$ python -q
>>> import numpy as np
>>> np.set_printoptions(precision=1, suppress=True, linewidth=160)
>>> F = np.load("case11.npy")
>>> F
array([[ 0.1, -0.6, -0.1, -0.8,  0. , -1.4,  1.6,  0.8, -0.7, -1.5, -0.1, -1.3],
       [-0.3, -1. ,  0.5, -0.1,  1. ,  1.1,  1. , -0.6,  0.1,  0.4, -0.7, -0.4],
       [-1.5,  0.2,  0.4,  0.9,  1.6, -1.3, -1.2,  0.2,  0. ,  0.1,  1.5,  0.3],
       [-1. ,  0.4, -0.1,  0.4, -0.3, -0.7,  0.4,  1. ,  0.1, -0.8, -0.3,  1.7],
       [-0.1,  0. ,  0.2, -0.7,  0.1, -1.6,  1.7,  0.4, -0.9, -1.1,  0.1, -1.4],
       [-0.8,  0.5, -0.3, -0.5,  1.3, -0.4, -0.8, -0.4,  1.2, -0.1,  0.9,  1.1],
       [-0.5,  0. , -1. , -0.3,  0.1, -1.1, -0.2,  0.1,  0.6,  0.9,  0.3, -0.1],
       [ 1.4, -0.1,  0.7,  0. , -0.9,  0.2,  0.7,  0.6,  1.8,  0.4,  1.1, -1.2],
       [-0.2, -0.3, -0.4, -0.4, -0.6, -0.1,  0.4, -1.6, -1.5,  0. , -0.6, -0.5],
       [ 1.6,  1.3,  0.4, -0.2,  0.8,  1.4,  0.2,  0.1,  0. ,  0.1,  1. , -0.5]])
>>> U, sv, VT = np.linalg.svd(F, full_matrices=False)
>>> np.round(U.T @ U, 1) + 0
array([[1., 0., 0., 0., 0., 0., 0., 0., 0., 0.],
       [0., 1., 0., 0., 0., 0., 0., 0., 0., 0.],
       [0., 0., 1., 0., 0., 0., 0., 0., 0., 0.],
       [0., 0., 0., 1., 0., 0., 0., 0., 0., 0.],
       [0., 0., 0., 0., 1., 0., 0., 0., 0., 0.],
       [0., 0., 0., 0., 0., 1., 0., 0., 0., 0.],
       [0., 0., 0., 0., 0., 0., 1., 0., 0., 0.],
       [0., 0., 0., 0., 0., 0., 0., 1., 0., 0.],
       [0., 0., 0., 0., 0., 0., 0., 0., 1., 0.],
       [0., 0., 0., 0., 0., 0., 0., 0., 0., 1.]])
>>> sv
array([5. , 4.4, 3.7, 2.8, 2.4, 2.1, 1.7, 1.1, 0.9, 0.3])
>>> (sv > 1e-8).sum()
np.int64(10)
>>> np.allclose(U * sv @ VT, F)
True
>>> np.cumsum(sv ** 2) / np.sum(sv ** 2)
array([0.3, 0.5, 0.7, 0.8, 0.9, 0.9, 1. , 1. , 1. , 1. ])
>>> print(sv / sv[0])
[1.  0.9 0.7 0.6 0.5 0.4 0.4 0.2 0.2 0.1]
>>> mat = np.load("m.npy")
>>> mat
array([[-1, -5,  0,  0,  0,  0,  0],
       [ 0,  0,  0,  0,  0,  0,  0],
       [ 0,  0,  0,  0,  0,  0,  0],
       [ 0,  5, -3,  0,  0, -5,  0],
       [-2,  0,  0,  0,  0,  0, -5],
       [ 3,  0,  3,  0,  0,  0,  4],
       [ 0, -4,  0,  2, -5,  1, -1]])
>>> # rows and columns are dependent
>>> U, sv, VT = np.linalg.svd(mat, full_matrices=False)
>>> np.allclose(U * sv @ VT, mat)
True
>>> round(float(np.sqrt((sv ** 2).sum())), 1), round(float(np.linalg.norm(mat)), 1)
(14.0, 14.0)
>>> (sv > 1e-8).sum()
np.int64(5)
>>> np.round(U.T @ U, 1) + 0
array([[1., 0., 0., 0., 0., 0., 0.],
       [0., 1., 0., 0., 0., 0., 0.],
       [0., 0., 1., 0., 0., 0., 0.],
       [0., 0., 0., 1., 0., 0., 0.],
       [0., 0., 0., 0., 1., 0., 0.],
       [0., 0., 0., 0., 0., 1., 0.],
       [0., 0., 0., 0., 0., 0., 1.]])
>>> np.round(sv / sv[0], 1) + 0
array([1. , 0.8, 0.5, 0.4, 0.2, 0. , 0. ])
>>> U, sv, VT = np.linalg.svd(mat)
>>> np.argmax(sv[:-1] / (sv[1:] + 1e-6)) + 1
np.int64(5)
>>> other = U[:, :5] @ np.diag(sv[:5]) @ VT[:5]
>>> print(other.round(1) + 0)
[[-1. -5.  0.  0.  0.  0.  0.]
 [ 0.  0.  0.  0.  0.  0.  0.]
 [ 0.  0.  0.  0.  0.  0.  0.]
 [ 0.  5. -3.  0.  0. -5.  0.]
 [-2.  0.  0.  0.  0.  0. -5.]
 [ 3.  0.  3.  0.  0.  0.  4.]
 [ 0. -4.  0.  2. -5.  1. -1.]]
>>> np.round(np.abs(mat - other).max(), 1)
np.float64(0.0)
>>> print(np.linalg.lstsq(mat[:-1].T, mat[-1])[2])
4
>>> np.round(mat @ np.linalg.pinv(mat) @ mat, 1) + 0
array([[-1., -5.,  0.,  0.,  0.,  0.,  0.],
       [ 0.,  0.,  0.,  0.,  0.,  0.,  0.],
       [ 0.,  0.,  0.,  0.,  0.,  0.,  0.],
       [ 0.,  5., -3.,  0.,  0., -5.,  0.],
       [-2.,  0.,  0.,  0.,  0.,  0., -5.],
       [ 3.,  0.,  3.,  0.,  0.,  0.,  4.],
       [ 0., -4.,  0.,  2., -5.,  1., -1.]])
>>> rk = np.linalg.matrix_rank(mat)
>>> print(rk)
5
>>> null = np.linalg.svd(mat)[2][rk:].T
>>> print(np.round(mat @ null, 1) + 0)
[[0. 0.]
 [0. 0.]
 [0. 0.]
 [0. 0.]
 [0. 0.]
 [0. 0.]
 [0. 0.]]
>>> [int(np.linalg.matrix_rank(mat[:, :j + 1])) for j in range(7)]
[1, 2, 3, 4, 4, 5, 5]
>>> round(np.linalg.norm(mat, 2) / np.linalg.norm(mat), 1)
np.float64(0.7)
>>> np.linalg.cond(mat) > 100
np.True_
>>> np.argsort(-np.linalg.norm(mat, axis=0).round(6), kind="stable")[:3]
array([1, 6, 5])
>>> [round(float(x), 1) for x in np.linalg.svd(mat, compute_uv=False)[:3]]
[9.7, 7.8, 5.0]
>>> E = np.load("sample3.npy")
>>> E.round(1) + 0
array([[-0.7,  0.1,  0.9,  0.4,  0.3,  0. ,  0.3, -0.3, -0.2, -0.2,  0. ],
       [ 0.1, -1.3, -1. ,  0.2,  0.1, -0.1,  0.1,  0. ,  0. ,  0.1,  0.3],
       [ 0.9, -1. ,  0.9,  0.5,  0.3,  0.1, -0.1,  0.1, -0.2,  0.1, -0.4],
       [ 0.4,  0.2,  0.5,  0.1,  0.3,  0.6,  0.8,  0.5,  0. ,  0.5,  0. ],
       [ 0.3,  0.1,  0.3,  0.3, -0.1, -0.7,  0.4, -0.3,  0.3, -0.4,  0.3],
       [ 0. , -0.1,  0.1,  0.6, -0.7, -1. , -0.1,  0.1, -0.6, -0.2, -0.2],
       [ 0.3,  0.1, -0.1,  0.8,  0.4, -0.1, -0.5,  0. ,  0.2,  0.3,  0. ],
       [-0.3,  0. ,  0.1,  0.5, -0.3,  0.1,  0. ,  0.1, -0.1,  0.1,  0.3],
       [-0.2,  0. , -0.2,  0. ,  0.3, -0.6,  0.2, -0.1, -0.5,  0.3,  0.3],
       [-0.2,  0.1,  0.1,  0.5, -0.4, -0.2,  0.3,  0.1,  0.3, -0.3, -0.3],
       [ 0. ,  0.3, -0.4,  0. ,  0.3, -0.2,  0. ,  0.3,  0.3, -0.3, -1.7]])
>>> rng = np.random.default_rng(30)
>>> z = rng.permutation(11)
>>> print(z)
[ 8  6  3  5  7  1  0  9 10  4  2]
>>> other = E[z][:, z]
>>> np.diag(other)
array([-0.5, -0.5,  0.1, -1. ,  0.1, -1.3, -0.7, -0.3, -1.7, -0.1,  0.9])
>>> other.round(1) + 0
array([[-0.5,  0.2,  0. , -0.6, -0.1,  0. , -0.2,  0.3,  0.3,  0.3, -0.2],
       [ 0.2, -0.5,  0.8, -0.1,  0. ,  0.1,  0.3,  0.3,  0. ,  0.4, -0.1],
       [ 0. ,  0.8,  0.1,  0.6,  0.5,  0.2,  0.4,  0.5,  0. ,  0.3,  0.5],
       [-0.6, -0.1,  0.6, -1. ,  0.1, -0.1,  0. , -0.2, -0.2, -0.7,  0.1],
       [-0.1,  0. ,  0.5,  0.1,  0.1,  0. , -0.3,  0.1,  0.3, -0.3,  0.1],
       [ 0. ,  0.1,  0.2, -0.1,  0. , -1.3,  0.1,  0.1,  0.3,  0.1, -1. ],
       [-0.2,  0.3,  0.4,  0. , -0.3,  0.1, -0.7, -0.2,  0. ,  0.3,  0.9],
       [ 0.3,  0.3,  0.5, -0.2,  0.1,  0.1, -0.2, -0.3, -0.3, -0.4,  0.1],
       [ 0.3,  0. ,  0. , -0.2,  0.3,  0.3,  0. , -0.3, -1.7,  0.3, -0.4],
       [ 0.3,  0.4,  0.3, -0.7, -0.3,  0.1,  0.3, -0.4,  0.3, -0.1,  0.3],
       [-0.2, -0.1,  0.5,  0.1,  0.1, -1. ,  0.9,  0.1, -0.4,  0.3,  0.9]])
